$ python3 -q
>>> import numpy as np
>>> np.set_printoptions(precision=2, suppress=True, linewidth=160)
>>> rnd = lambda a: np.round(a, 2) + 0
>>> data = np.load("dump.npy")
>>> data
array([[-0.6,  0.3,  0. ,  0. ,  0.1, -0.8, -1.5, -2.1, -0.4, -1.1,  1.2],
       [ 2.2,  0.6,  0.9, -0.7,  1.2,  2. , -0.2, -0.1,  0.2,  0.6, -0.9],
       [ 1.3,  0.1,  0.7, -1.4,  0.7,  0.2, -0.9,  0.1,  0. ,  0.4,  1.6],
       [-1.9, -0.6,  0.5, -0.5, -1.7,  1.5, -0.7,  0.5,  0.8, -0.6,  0.6]])
>>> rng = np.random.default_rng(62276)
>>> other = data + rng.integers(-2, 3, (4, 3)) @ rng.integers(-2, 3, (3, 11))
>>> rnd(other)
array([[-2.6,  0.3, -1. , -3. ,  2.1,  7.2,  1.5, -3.1, -0.4, -0.1, -7.8],
       [ 2.2, -3.4,  2.9, -0.7,  5.2,  8. ,  1.8, -0.1,  2.2, -3.4, -6.9],
       [ 5.3, -0.9, -1.3, -1.4,  0.7, -3.8, -1.9,  2.1, -1. ,  0.4,  7.6],
       [-3.9,  1.4, -1.5, -3.5, -1.7,  6.5,  1.3, -0.5, -0.2,  2.4, -5.4]])
>>> print(rnd(np.linalg.svd(other - data, compute_uv=False)))
[19.65  8.65  4.58  0.  ]
>>> rnd(other - data)
array([[-2.,  0., -1., -3.,  2.,  8.,  3., -1.,  0.,  1., -9.],
       [ 0., -4.,  2.,  0.,  4.,  6.,  2.,  0.,  2., -4., -6.],
       [ 4., -1., -2.,  0.,  0., -4., -1.,  2., -1.,  0.,  6.],
       [-2.,  2., -2., -3.,  0.,  5.,  2., -1., -1.,  3., -6.]])
>>> r0 = np.array([4, 6, 4])
>>> rnd(np.convolve(data[1], r0))
array([ 8.8, 15.6, 16. ,  5. ,  4.2, 12.4, 16. ,  6.4, -0.6,  3.2,  0.8, -3. , -3.6])
>>> rnd(np.cross(data[1, :3], data[2, :3]))
array([ 0.33, -0.37, -0.56])
>>> cov = data.T @ data
>>> rnd(np.diag(cov))
array([10.5 ,  0.82,  1.55,  2.7 ,  4.83,  6.93,  3.59,  4.68,  0.84,  2.09,  5.17])
>>> (data @ data.T).shape
(4, 4)
>>> np.trace(cov), (data ** 2).sum()
(np.float64(43.7), np.float64(43.7))
>>> np.allclose(cov, cov.T)
True
>>> np.linalg.matrix_rank(cov)
np.int64(4)
>>> m1 = np.array([[3, -4, -1, 4], [5, -1, -4, -5], [-4, 2, 1, 2], [-2, 5, 1, -5]])
>>> m1[-1] = m1[0] + 4 * m1[1]
>>> m1
array([[  3,  -4,  -1,   4],
       [  5,  -1,  -4,  -5],
       [ -4,   2,   1,   2],
       [ 23,  -8, -17, -16]])
>>> # looks like rank 3
>>> other = m1 / np.sqrt((m1 ** 2).mean(axis=1, keepdims=True))
>>> np.linalg.matrix_rank(m1 - m1.mean(axis=1, keepdims=True))
np.int64(3)
>>> print(other[2])
[-1.6  0.8  0.4  0.8]
>>> m1 - m1.mean(axis=1, keepdims=True)
array([[  2.5 ,  -4.5 ,  -1.5 ,   3.5 ],
       [  6.25,   0.25,  -2.75,  -3.75],
       [ -4.25,   1.75,   0.75,   1.75],
       [ 27.5 ,  -3.5 , -12.5 , -11.5 ]])
>>> print(rnd(np.linalg.norm(other, axis=1)))
[2. 2. 2. 2.]
